In [1]: import numpy as np

In [2]: from numpy import linalg as LA

In [3]: np.set_printoptions(precision=2, suppress=True, linewidth=160, legacy="1.25")

In [4]: rd = lambda a: np.round(a, 2) + 0

In [5]: A = np.array([[5, -1, 1], [1, 5, -1], [-1, 1, 5]])

In [6]: f = np.array([-5, 4, 3])

In [7]: Y = A + np.outer(f, np.eye(3)[1])

In [8]: print(rd(LA.det(Y) / LA.det(A)), rd(1 + LA.solve(A, f)[1]))
2.01 2.01

In [9]: print(LA.matrix_rank(LA.inv(Y) - LA.inv(A), tol=1e-8))
1

In [10]: f = np.array([-2, 0, 0, -2, -1, 0])

In [11]: data = 4 * np.eye(6) + np.outer(f, f)

In [12]: print(data)
[[8. 0. 0. 4. 2. 0.]
 [0. 4. 0. 0. 0. 0.]
 [0. 0. 4. 0. 0. 0.]
 [4. 0. 0. 8. 2. 0.]
 [2. 0. 0. 2. 5. 0.]
 [0. 0. 0. 0. 0. 4.]]

In [13]: q, R = LA.qr(data)

In [14]: print(rd(q))
[[-0.87  0.    0.    0.46 -0.16  0.  ]
 [ 0.    1.    0.    0.    0.    0.  ]
 [ 0.    0.    1.    0.    0.    0.  ]
 [-0.44  0.    0.   -0.88 -0.16  0.  ]
 [-0.22  0.    0.   -0.07  0.97  0.  ]
 [ 0.    0.    0.    0.    0.    1.  ]]

In [15]: print(np.allclose(R.T @ R, data.T @ data))
True

In [16]: print(rd(np.abs(np.diag(R))))
[9.17 4.   4.   5.38 4.22 4.  ]

In [17]: print(rd(q @ R))
[[8. 0. 0. 4. 2. 0.]
 [0. 4. 0. 0. 0. 0.]
 [0. 0. 4. 0. 0. 0.]
 [4. 0. 0. 8. 2. 0.]
 [2. 0. 0. 2. 5. 0.]
 [0. 0. 0. 0. 0. 4.]]

In [18]: print(q.shape, R.shape)
(6, 6) (6, 6)

In [19]: print(rd(q.T @ q))
[[1. 0. 0. 0. 0. 0.]
 [0. 1. 0. 0. 0. 0.]
 [0. 0. 1. 0. 0. 0.]
 [0. 0. 0. 1. 0. 0.]
 [0. 0. 0. 0. 1. 0.]
 [0. 0. 0. 0. 0. 1.]]

In [20]: print(rd(np.sort(np.abs(LA.eigvals(data)))))
[ 4.  4.  4.  4.  4. 13.]

In [21]: print(rd(np.abs(LA.eigvals(data)).max()))
13.0

In [22]: print(data @ data)
[[84.  0.  0. 68. 34.  0.]
 [ 0. 16.  0.  0.  0.  0.]
 [ 0.  0. 16.  0.  0.  0.]
 [68.  0.  0. 84. 34.  0.]
 [34.  0.  0. 34. 33.  0.]
 [ 0.  0.  0.  0.  0. 16.]]

In [23]: t3 = np.stack([data, -3 * data, data[::-1]])

In [24]: print(t3.sum(axis=0))
[[-16.   0.   0.  -8.  -4.   4.]
 [  2.  -8.   0.   2.   5.   0.]
 [  4.   0.  -8.   8.   2.   0.]
 [ -8.   0.   4. -16.  -4.   0.]
 [ -4.   4.   0.  -4. -10.   0.]
 [  8.   0.   0.   4.   2.  -8.]]

In [25]: print(LA.matrix_rank(t3))
[6 6 6]

In [26]: print((t3 @ data.T).shape)
(3, 6, 6)

In [27]: print(LA.matrix_rank(t3.reshape(3, -1)))
2

In [28]: ev, V = LA.eigh(data)

In [29]: x0 = np.array([9, -3, -7, 5, -3, 7])

In [30]: print(rd(x0 @ data @ x0 / (x0 @ x0)), rd(ev[0]), ev[-1])
6.82 4.0 13.0

In [31]: print(rd(V * np.abs(ev) @ V.T))
[[8. 0. 0. 4. 2. 0.]
 [0. 4. 0. 0. 0. 0.]
 [0. 0. 4. 0. 0. 0.]
 [4. 0. 0. 8. 2. 0.]
 [2. 0. 0. 2. 5. 0.]
 [0. 0. 0. 0. 0. 4.]]

In [32]: print(rd(V * np.maximum(ev, 0) @ V.T))
[[8. 0. 0. 4. 2. 0.]
 [0. 4. 0. 0. 0. 0.]
 [0. 0. 4. 0. 0. 0.]
 [4. 0. 0. 8. 2. 0.]
 [2. 0. 0. 2. 5. 0.]
 [0. 0. 0. 0. 0. 4.]]

In [33]: print(x0 @ data @ x0)
1513.0

In [34]: ev, V = LA.eigh(data)

In [35]: print(rd(LA.eigvalsh(data + 4 * np.eye(6))))
[ 8.  8.  8.  8.  8. 17.]

In [36]: print(ev.sum(), np.trace(data))
33.0 33.0

In [37]: print(rd(np.abs(V[:, -1])))
[0.67 0.   0.   0.67 0.33 0.  ]

In [38]: print(rd(LA.eigvalsh(data @ data)))
[ 16.  16.  16.  16.  16. 169.]

In [39]: print(rd(ev))
[ 4.  4.  4.  4.  4. 13.]

In [40]: print((ev > 1e-8).sum(), (ev < -1e-8).sum())
6 0

In [41]: print(rd(LA.svd(data, compute_uv=False)))
[13.  4.  4.  4.  4.  4.]

In [42]: print(np.abs(V[:, -1]).round(6).argmax())
0

In [43]: print(rd(V.T @ V))
[[1. 0. 0. 0. 0. 0.]
 [0. 1. 0. 0. 0. 0.]
 [0. 0. 1. 0. 0. 0.]
 [0. 0. 0. 1. 0. 0.]
 [0. 0. 0. 0. 1. 0.]
 [0. 0. 0. 0. 0. 1.]]

In [44]: F = np.load("sample6.npy")

In [45]: print(F)
[[ 0 -1  1 -1 -3]
 [ 0  0 -1 -1 -3]
 [ 0  0  0 -3  0]
 [ 0  0  0  0 -1]
 [ 0  0  0  0  0]]

In [46]: Y = np.array([[1, 6], [5, 7]])

In [47]: Z = np.kron(Y, F)

In [48]: print(Z.shape)
(10, 10)

In [49]: print(Z)
[[  0  -1   1  -1  -3   0  -6   6  -6 -18]
 [  0   0  -1  -1  -3   0   0  -6  -6 -18]
 [  0   0   0  -3   0   0   0   0 -18   0]
 [  0   0   0   0  -1   0   0   0   0  -6]
 [  0   0   0   0   0   0   0   0   0   0]
 [  0  -5   5  -5 -15   0  -7   7  -7 -21]
 [  0   0  -5  -5 -15   0   0  -7  -7 -21]
 [  0   0   0 -15   0   0   0   0 -21   0]
 [  0   0   0   0  -5   0   0   0   0  -7]
 [  0   0   0   0   0   0   0   0   0   0]]

In [50]: th = np.radians(135)

In [51]: R = np.eye(5)

In [52]: R[4, 4] = R[2, 2] = np.cos(th)

In [53]: R[4, 2], R[2, 4] = -np.sin(th), np.sin(th)

In [54]: print(rd(R))
[[ 1.    0.    0.    0.    0.  ]
 [ 0.    1.    0.    0.    0.  ]
 [ 0.    0.   -0.71  0.    0.71]
 [ 0.    0.    0.    1.    0.  ]
 [ 0.    0.   -0.71  0.   -0.71]]

In [55]: Y = F @ R.T

In [56]: print(rd(LA.det(R)), rd(np.trace(R)))
1.0 1.59

In [57]: U, sv, VT = LA.svd(F)

In [58]: V = VT[:(sv > 1e-8).sum()]

In [59]: rng = np.random.default_rng(947)

In [60]: x0 = F[2] + -3 * F[0] + rng.integers(2) * np.eye(5)[1]

In [61]: print(x0)
[ 0.  3. -3.  0.  9.]

In [62]: print(LA.matrix_rank(np.vstack([F, x0])))
4

In [63]: print(rd(V.T @ V))
[[0. 0. 0. 0. 0.]
 [0. 1. 0. 0. 0.]
 [0. 0. 1. 0. 0.]
 [0. 0. 0. 1. 0.]
 [0. 0. 0. 0. 1.]]

In [64]: print(np.allclose(V.T @ V @ x0, x0))
True

In [65]: Y = F + rng.integers(-2, 3, (5, 4)) @ rng.integers(-2, 3, (4, 5))

In [66]: print(Y)
[[-1 -3  2  1 -7]
 [ 2 -1 -2 -2 -4]
 [-2 -8  4  0 -6]
 [-5  0 -3 -7  7]
 [-3 -2  1  1 -2]]

In [67]: print(LA.matrix_rank(Y - F, tol=1e-8))
4

In [68]: print(rd(LA.svd(Y - F, compute_uv=False)))
[15.47  8.74  3.22  1.77  0.  ]

In [69]: print(LA.matrix_rank(F, rtol=0.1))
3

In [70]: print([round(float(x), 2) for x in LA.svd(F, compute_uv=False)[:3]])
[4.76, 2.8, 1.58]

In [71]: print(np.argsort(-LA.norm(F, axis=0).round(6), kind="stable")[:3])
[4 3 2]

In [72]: K = np.array([[1, -1, -1, 1, 1, -1, -1, 1],
    ...:     [1, -1, 1, -1, 1, -1, 1, -1],
    ...:     [1, -1, 1, -1, -1, 1, -1, 1],
    ...:     [1, -1, -1, 1, -1, 1, 1, -1],
    ...:     [1, 1, 1, 1, 1, 1, 1, 1]])

In [73]: gram = K.T @ K

In [74]: print(np.allclose(gram, gram.T))
True

In [75]: print(rd(LA.svd(K, compute_uv=False) ** 2))
[8. 8. 8. 8. 8.]

In [76]: print(gram)
[[ 5 -3  1  1  1  1  1  1]
 [-3  5  1  1  1  1  1  1]
 [ 1  1  5 -3  1  1  1  1]
 [ 1  1 -3  5  1  1  1  1]
 [ 1  1  1  1  5 -3  1  1]
 [ 1  1  1  1 -3  5  1  1]
 [ 1  1  1  1  1  1  5 -3]
 [ 1  1  1  1  1  1 -3  5]]

In [77]: print(rd(LA.eigvalsh(gram)[::-1]))
[8. 8. 8. 8. 8. 0. 0. 0.]

In [78]: W = np.array([[9, 9, 4],
    ...:     [0, 5, 2],
    ...:     [8, 1, 3],
    ...:     [7, 8, 6],
    ...:     [1, 6, 8],
    ...:     [0, 3, 0],
    ...:     [9, 0, 8],
    ...:     [3, 1, 7]])

In [79]: beta = np.array([4, -2, 4])

In [80]: H = np.maximum(K @ W + beta, 0)

In [81]: print((H > 0).mean(axis=0))
[1.  0.6 0.8]

In [82]: print(H)
[[ 7 13 16]
 [21  0 12]
 [ 7  0  0]
 [17  5  2]
 [41 31 42]]

In [83]: print((H > 0).astype(int))
[[1 1 1]
 [1 0 1]
 [1 0 0]
 [1 1 1]
 [1 1 1]]

In [84]: Z = np.array([[1, 2], [2, 3], [0, 3]])

In [85]: print((H @ Z).round(6).argmax(axis=1))
[1 1 1 1 1]

In [86]: print(W @ Z)
[[27 57]
 [10 21]
 [10 28]
 [23 56]
 [13 44]
 [ 6  9]
 [ 9 42]
 [ 5 30]]

In [87]: print(rd(LA.norm(K, 1)), rd(LA.norm(K, np.inf)))
5.0 8.0

In [88]: print(rd(LA.norm(K) ** 2 / LA.norm(K, 2) ** 2))
5.0

In [89]: print(rd(LA.norm(K, axis=1)))
[2.83 2.83 2.83 2.83 2.83]
